$ python3 -q
>>> import numpy as np
>>> import numpy.linalg as la
>>> np.set_printoptions(precision=1, suppress=True, linewidth=120)
>>> def rnd(a):
...     return np.round(a, 1) + 0
... 
>>> F = np.load("test7.npy")
>>> F
array([[ 4,  0,  1],
       [ 0,  3,  0],
       [-1, -1,  5]])
>>> M2 = np.array([[1, 1, 0], [-1, -1, -1], [-2, -1, -2]])
>>> np.einsum("ik,kj->ji", F, M2)
array([[  2,  -3, -10],
       [  3,  -3,  -5],
       [ -2,  -3,  -9]])
>>> M2.T @ F.T
array([[  2,  -3, -10],
       [  3,  -3,  -5],
       [ -2,  -3,  -9]])
>>> la.matrix_rank(np.vstack([F, M2.T]))
np.int64(3)
>>> np.einsum("ij,ij->i", F, F)
array([17,  9, 27])
>>> np.vstack([F, M2.T]).shape
(6, 3)
>>> arr = np.loadtxt("x.csv", delimiter=",")
>>> arr
array([[-18.4,   7.5,  -1.8,   0. ],
       [-15.6,   9.4,  -6.2,  -5.5],
       [-13.2,  14. ,   2.9,   4.8],
       [  6.9,  -5.5, -17.8,   1.8],
       [  4.7, -10.7,  10.5, -12.3],
       [  3.8,  -5.5, -14. ,  12.6],
       [ -0.2,  -6.4, -18.5,   4.1],
       [-12.4,   8.7, -12.5,   3.6],
       [ -0.7,  17.5,   0.5,   9.6],
       [  0. , -13.5,  -4.7,  13.9],
       [  1.1,   6.9,  17.7,  -6.2],
       [ -8.3,  12.8,  -1.5,  12.8],
       [-14.1,  -6.1, -12.6,  -2.1],
       [  5.6,   2.3, -14.2, -12.8],
       [ -3.6,  10. ,  -6.7,  15.5],
       [ 10.3,  -5.4, -15.8,  -3.9],
       [ -7.9,   3.7,   7.5,  16.4],
       [ -6.1,   3.8,  18.2,   4.1],
       [  3.6,  10.9, -15.2,   6. ],
       [ 14.9,  -1.8,  -5.8, -11.9],
       [ 16.6,   4.4,  -2.7, -10. ],
       [-16.3,  -1.7, -11.1,   2.6],
       [-11. ,  -7.2, -11.4,   9.9],
       [-12.3,   3.2,  -5.8,  14.3],
       [  2.4, -10.7,  16.7,  -0.6],
       [  0.9,  -1.2,  16.7,  10.9],
       [-15.7,   9.7,   0.8,   7.7],
       [ -3.3,  -1.5, -19.4,  -2.9],
       [  9.5,  16.9,  -1. ,   4.8]])
>>> gram = np.cov(arr, rowvar=False)
>>> rnd(arr.std(axis=0))
array([ 9.7,  8.5, 11.2,  8.6])
>>> rnd(np.corrcoef(arr.T))
array([[ 1. , -0.2,  0. , -0.4],
       [-0.2,  1. ,  0.1,  0.2],
       [ 0. ,  0.1,  1. ,  0. ],
       [-0.4,  0.2,  0. ,  1. ]])
>>> gram.shape
(4, 4)
>>> q, evecs = la.qr(arr[:, :1])[0], la.qr(arr[:, 1:])[0]
>>> sv = la.svd(q.T @ evecs, compute_uv=False)
>>> (sv > 0.9).sum()
np.int64(0)
>>> labels = arr[:, 0] > np.median(arr[:, 0])
>>> u = arr[labels].mean(axis=0) - arr[~labels].mean(axis=0)
>>> labels.astype(int)
array([0, 0, 0, 1, 1, 1, 1, 0, 0, 1, 1, 0, 0, 1, 0, 1, 0, 0, 1, 1, 1, 0, 0, 0, 1, 1, 0, 0, 1])
>>> ((arr - arr.mean(axis=0)) @ u > 0).astype(int)
array([0, 0, 0, 1, 1, 1, 1, 0, 0, 1, 1, 0, 0, 1, 0, 1, 0, 0, 1, 1, 1, 0, 0, 0, 1, 1, 0, 1, 1])
>>> rnd(u)
array([16.3, -7. ,  0.5, -6.3])
>>> np.argsort(-np.abs(u).round(6), kind="stable")
array([0, 1, 3, 2])
>>> J = np.loadtxt("dump.csv", delimiter=",")
>>> J
array([[1., 0., 0., 0.],
       [0., 2., 0., 0.],
       [2., 0., 0., 0.],
       [0., 0., 0., 2.]])
>>> np.argsort(-la.norm(J, axis=0).round(6), kind="stable")[:3]
array([0, 1, 3])
>>> [round(float(x), 1) for x in la.svd(J, compute_uv=False)[:3]]
[2.2, 2.0, 2.0]
>>> la.cond(J) > 100
np.True_
>>> mat = np.loadtxt("data.csv", delimiter=",")
>>> rnd(mat)
array([[-0.1,  0.3,  0.1],
       [ 0.3, -0.2,  2. ],
       [-0.2,  0.1, -1.1],
       [ 0.4, -0.3,  2.6],
       [ 0. , -0.4, -2.2]])
>>> left, sv, vt = la.svd(mat)
>>> evecs = vt[:(sv > 1e-8).sum()]
>>> rng = np.random.default_rng(720780)
>>> x0 = mat[3] + -3 * mat[0] + rng.integers(2) * np.eye(3)[0]
>>> rnd(x0)
array([ 1.7, -1.1,  2.3])
>>> np.allclose(evecs.T @ evecs @ x0, x0)
False
>>> rnd(np.diag(evecs.T @ evecs))
array([0.2, 0.8, 1. ])
>>> la.matrix_rank(np.vstack([mat, x0]))
np.int64(3)
>>> np.abs(np.diag(la.qr(mat)[1])) > 1e-9
array([ True,  True, False])
>>> np.unique(mat.round(6), axis=0).shape
(5, 3)
>>> rnd(np.trace(la.pinv(mat) @ mat))
np.float64(2.0)
>>> M2 = np.array([[-2, 1], [-1, -1], [-2, -1]])
>>> rnd(np.einsum("ij->j", mat))
array([ 0.3, -0.4,  1.4])
>>> rnd(np.einsum("ik,kj->ij", mat, M2))
array([[-0.3, -0.5],
       [-4.3, -1.5],
       [ 2.4,  0.8],
       [-5.6, -2. ],
       [ 4.8,  2.5]])
>>> rnd(np.einsum("ik,kj->ji", mat, M2))
array([[-0.3, -4.3,  2.4, -5.6,  4.8],
       [-0.5, -1.5,  0.8, -2. ,  2.5]])
>>> la.matrix_rank(mat @ M2)
np.int64(2)
>>> np.vstack([mat, M2.T]).shape
(7, 3)
>>> rnd(np.einsum("ij,ij->i", mat, mat))
array([0.1, 4. , 1.3, 7. , 4.9])
>>> la.cond(mat) > 100
np.True_
>>> [round(float(x), 1) for x in la.svd(mat, compute_uv=False)[:3]]
[4.1, 0.6, 0.0]
>>> la.matrix_rank(mat, rtol=0.1)
np.int64(2)
>>> M2 = mat + rng.integers(-2, 3, (5, 2)) @ rng.integers(-2, 3, (2, 3))
>>> rnd(M2)
array([[-1.1,  1.3, -1.9],
       [-0.7, -2.2,  4. ],
       [ 1.8,  4.1, -5.1],
       [-1.6, -4.3,  6.6],
       [ 3. , -0.4, -0.2]])
>>> rnd(M2 - mat)
array([[-1.,  1., -2.],
       [-1., -2.,  2.],
       [ 2.,  4., -4.],
       [-2., -4.,  4.],
       [ 3.,  0.,  2.]])
>>> np.abs(M2 - mat).sum(axis=1)
array([ 4.,  5., 10., 10.,  5.])
>>> rnd(la.svd(M2 - mat, compute_uv=False))
array([9.2, 4. , 0. ])
>>> M = np.load("a.npy")
>>> M
array([[-0.9, -2. , -2. , -2. , -2. ],
       [ 2. ,  1.1,  2. , -1. ,  1. ],
       [-2. , -2. , -1.9,  1. ,  1. ],
       [-1. , -1. ,  2. , -1.9, -1. ],
       [-1. , -2. , -2. , -2. , -1.9]])
>>> u = np.array([-3, -2, -1, -3, 2])
>>> M2 = M + np.outer(u, np.eye(5)[1])
>>> rnd(M2)
array([[-0.9, -5. , -2. , -2. , -2. ],
       [ 2. , -0.9,  2. , -1. ,  1. ],
       [-2. , -3. , -1.9,  1. ,  1. ],
       [-1. , -4. ,  2. , -1.9, -1. ],
       [-1. ,  0. , -2. , -2. , -1.9]])
>>> rnd(la.det(M2) / la.det(M)), rnd(1 + la.solve(M, u)[1])
(np.float64(42.5), np.float64(42.5))
>>> rnd(la.det(M.T))
np.float64(-5.0)
>>> np.einsum("ii->", M)
np.float64(-5.5)
>>> rnd(la.det(M[::-1]))
np.float64(-5.0)
>>> u = np.array([2, 0, 0])
>>> np.cross(M[4, :3], M[3, :3])
array([-6.,  4., -1.])
>>> rnd(np.polyval(u, M[4]))
array([2. , 8. , 8. , 8. , 7.2])
>>> data = np.loadtxt("arr.csv", delimiter=",")
>>> data
array([[ 0.,  3.,  3., -3.],
       [ 3.,  0.,  0.,  0.],
       [ 3.,  0.,  0.,  0.],
       [-3.,  0.,  0.,  0.]])
>>> P = np.triu(np.array([[-3, 1, 1, 1], [3, 1, 2, 5], [-4, -1, 0, 1], [4, -2, -1, -2]]), 1) + np.eye(4)
>>> M2 = P @ data @ la.inv(P)
>>> rnd(la.det(M2))
np.float64(0.0)
>>> P @ data - data @ P
array([[  3.,   0.,  -6., -18.],
       [ -9.,  -3.,  -3.,  -3.],
       [ -3.,  -3.,  -3.,  -3.],
       [  0.,   3.,   3.,   3.]])
>>> x0 = np.array([6, 0, 3, 1])
>>> np.sign((data @ x0).round(6))
array([ 1.,  1.,  1., -1.])
>>> data @ np.ones(4)
array([ 3.,  3.,  3., -3.])
>>> (data @ x0).argmax()
np.int64(1)
>>> data @ (2 * x0)
array([ 12.,  36.,  36., -36.])
>>> M2 = np.array([[-1, -3, 0], [-2, 3, 3]])
>>> C = np.kron(M2, data)
>>> C
array([[-0., -3., -3.,  3., -0., -9., -9.,  9.,  0.,  0.,  0., -0.],
       [-3., -0., -0., -0., -9., -0., -0., -0.,  0.,  0.,  0.,  0.],
       [-3., -0., -0., -0., -9., -0., -0., -0.,  0.,  0.,  0.,  0.],
       [ 3., -0., -0., -0.,  9., -0., -0., -0., -0.,  0.,  0.,  0.],
       [-0., -6., -6.,  6.,  0.,  9.,  9., -9.,  0.,  9.,  9., -9.],
       [-6., -0., -0., -0.,  9.,  0.,  0.,  0.,  9.,  0.,  0.,  0.],
       [-6., -0., -0., -0.,  9.,  0.,  0.,  0.,  9.,  0.,  0.,  0.],
       [ 6., -0., -0., -0., -9.,  0.,  0.,  0., -9.,  0.,  0.,  0.]])
>>> rnd(la.norm(C, 2)), rnd(la.norm(M2, 2) * la.norm(data, 2))
(np.float64(26.1), np.float64(26.1))
>>> C.shape
(8, 12)
>>> u, r1 = C[2], C[7]
>>> u @ u
np.float64(90.0)
>>> p = (u @ r1) / (u @ u) * u
>>> rnd(la.norm(u + r1) ** 2 + la.norm(u - r1) ** 2)
np.float64(576.0)
>>> r1 - p
array([ 8.1,  0. ,  0. ,  0. , -2.7,  0. ,  0. ,  0. , -9. ,  0. ,  0. ,  0. ])
>>> evals, evecs = la.eigh(data)
>>> x0 = np.array([3, 3, -1, -2])
>>> rnd(x0 @ data @ x0 / (x0 @ x0)), rnd(evals[0]), rnd(evals[-1])
(np.float64(3.1), np.float64(-5.2), np.float64(5.2))
>>> rnd(la.eigvalsh(data[1:, 1:]))
array([0., 0., 0.])
>>> (np.sign(evecs[:, -1].round(6)) == np.sign(evecs[0, -1].round(6))).astype(int)
array([1, 1, 1, 0])
>>> E = 0.7 ** np.abs(np.subtract.outer(np.arange(5), np.arange(5)))
>>> rnd(E)
array([[1. , 0.7, 0.5, 0.3, 0.2],
       [0.7, 1. , 0.7, 0.5, 0.3],
       [0.5, 0.7, 1. , 0.7, 0.5],
       [0.3, 0.5, 0.7, 1. , 0.7],
       [0.2, 0.3, 0.5, 0.7, 1. ]])
>>> x0 = np.array([-2, -1, 1, 2, 0])
>>> target = E @ x0
>>> beta, lr = np.zeros(5), 1 / la.norm(E, 2) ** 2
>>> for i in range(3):
...     beta -= lr * E.T @ (E @ beta - target)
...     if i % 1 == 0: print(i, round(la.norm(E @ beta - target), 1))
... 
0 2.3
1 2.1
2 1.9
>>> rnd(la.cond(E))
np.float64(16.1)
>>> rnd(beta)
array([-0.4, -0.2,  0.2,  0.4,  0.4])
>>> M2 = la.inv(E)
>>> (np.abs(M2) > 1e-9).astype(int)
array([[1, 1, 0, 0, 0],
       [1, 1, 1, 0, 0],
       [0, 1, 1, 1, 0],
       [0, 0, 1, 1, 1],
       [0, 0, 0, 1, 1]])
>>> rnd(la.det(E) * la.det(M2))
np.float64(1.0)
>>> rnd(M2)
array([[ 2. , -1.4,  0. ,  0. ,  0. ],
       [-1.4,  2.9, -1.4,  0. ,  0. ],
       [ 0. , -1.4,  2.9, -1.4,  0. ],
       [ 0. ,  0. , -1.4,  2.9, -1.4],
       [ 0. ,  0. ,  0. , -1.4,  2. ]])
>>> rnd(E @ M2)
array([[1., 0., 0., 0., 0.],
       [0., 1., 0., 0., 0.],
       [0., 0., 1., 0., 0.],
       [0., 0., 0., 1., 0.],
       [0., 0., 0., 0., 1.]])
>>> rnd(la.inv(M2))
array([[1. , 0.7, 0.5, 0.3, 0.2],
       [0.7, 1. , 0.7, 0.5, 0.3],
       [0.5, 0.7, 1. , 0.7, 0.5],
       [0.3, 0.5, 0.7, 1. , 0.7],
       [0.2, 0.3, 0.5, 0.7, 1. ]])
>>> np.allclose(M2, E.T)
False
>>> rnd(la.det(E))
np.float64(0.1)
>>> rnd(la.matrix_power(E, 2))
array([[1.9, 2. , 1.8, 1.5, 1.2],
       [2. , 2.3, 2.3, 2. , 1.5],
       [1.8, 2.3, 2.5, 2.3, 1.8],
       [1.5, 2. , 2.3, 2.3, 2. ],
       [1.2, 1.5, 1.8, 2. , 1.9]])
>>> np.allclose(E, E.T)
True
>>> M2 = arr / np.sqrt((arr ** 2).mean(axis=1, keepdims=True))
>>> rnd(la.norm(M2, axis=1))
array([2., 2., 2., 2., 2., 2., 2., 2., 2., 2., 2., 2., 2., 2., 2., 2., 2., 2., 2., 2., 2., 2., 2., 2., 2., 2., 2., 2.,
       2.])
>>> rnd(M2[1])
array([-1.6,  0.9, -0.6, -0.5])
>>> rnd(E.mean(axis=0))
array([0.6, 0.6, 0.7, 0.6, 0.6])
>>> np.unravel_index(np.abs(E).argmax(), E.shape)
(np.int64(0), np.int64(0))
>>> rnd(E.sum(axis=0))
array([2.8, 3.2, 3.4, 3.2, 2.8])
>>> rnd(np.diff(E, axis=0))
array([[-0.3,  0.3,  0.2,  0.1,  0.1],
       [-0.2, -0.3,  0.3,  0.2,  0.1],
       [-0.1, -0.2, -0.3,  0.3,  0.2],
       [-0.1, -0.1, -0.2, -0.3,  0.3]])
>>> rnd(E.sum(axis=1))
array([2.8, 3.2, 3.4, 3.2, 2.8])
>>> rnd(la.svd(E, compute_uv=False))
array([3.1, 1. , 0.4, 0.3, 0.2])
>>> m1 = np.array([[2, 0, 2, -3, 0],
...     [0, -4, 5, 5, -3],
...     [2, 5, 4, 4, 0],
...     [-3, 5, 4, 4, -2],
...     [0, -3, 0, -2, -6]])
>>> M2 = np.array([[7, 1, 7], [7, 4, 2], [1, 3, 7], [7, 0, 3], [1, 3, 4]])
>>> np.einsum("ij,ij->i", m1, m1)
array([17, 75, 61, 70, 49])
>>> la.matrix_rank(m1 @ M2)
np.int64(3)
>>> M2 @ m1
Traceback (most recent call last):
  File "<python-input-129>", line 1, in <module>
    M2 @ m1
    ~~~^~~~
ValueError: matmul: Input operand 1 has a mismatch in its core dimension 0, with gufunc signature (n?,k),(k,m?)->(n?,m?) (size 5 is different from 3)
>>> np.einsum("ij->j", m1)
array([  1,   3,  15,   8, -11])
>>> M2.T @ m1.T
array([[ -5,   9,  81,  44, -41],
       [  8, -10,  34,  23, -30],
       [ 19,  30,  64,  21, -36]])
>>> np.einsum("ik,kj->ij", m1, M2)
array([[ -5,   8,  19],
       [  9, -10,  30],
       [ 81,  34,  64],
       [ 44,  23,  21],
       [-41, -30, -36]])
>>> m1 @ M2
array([[ -5,   8,  19],
       [  9, -10,  30],
       [ 81,  34,  64],
       [ 44,  23,  21],
       [-41, -30, -36]])
>>> la.matrix_rank(np.vstack([m1, M2.T]))
np.int64(5)
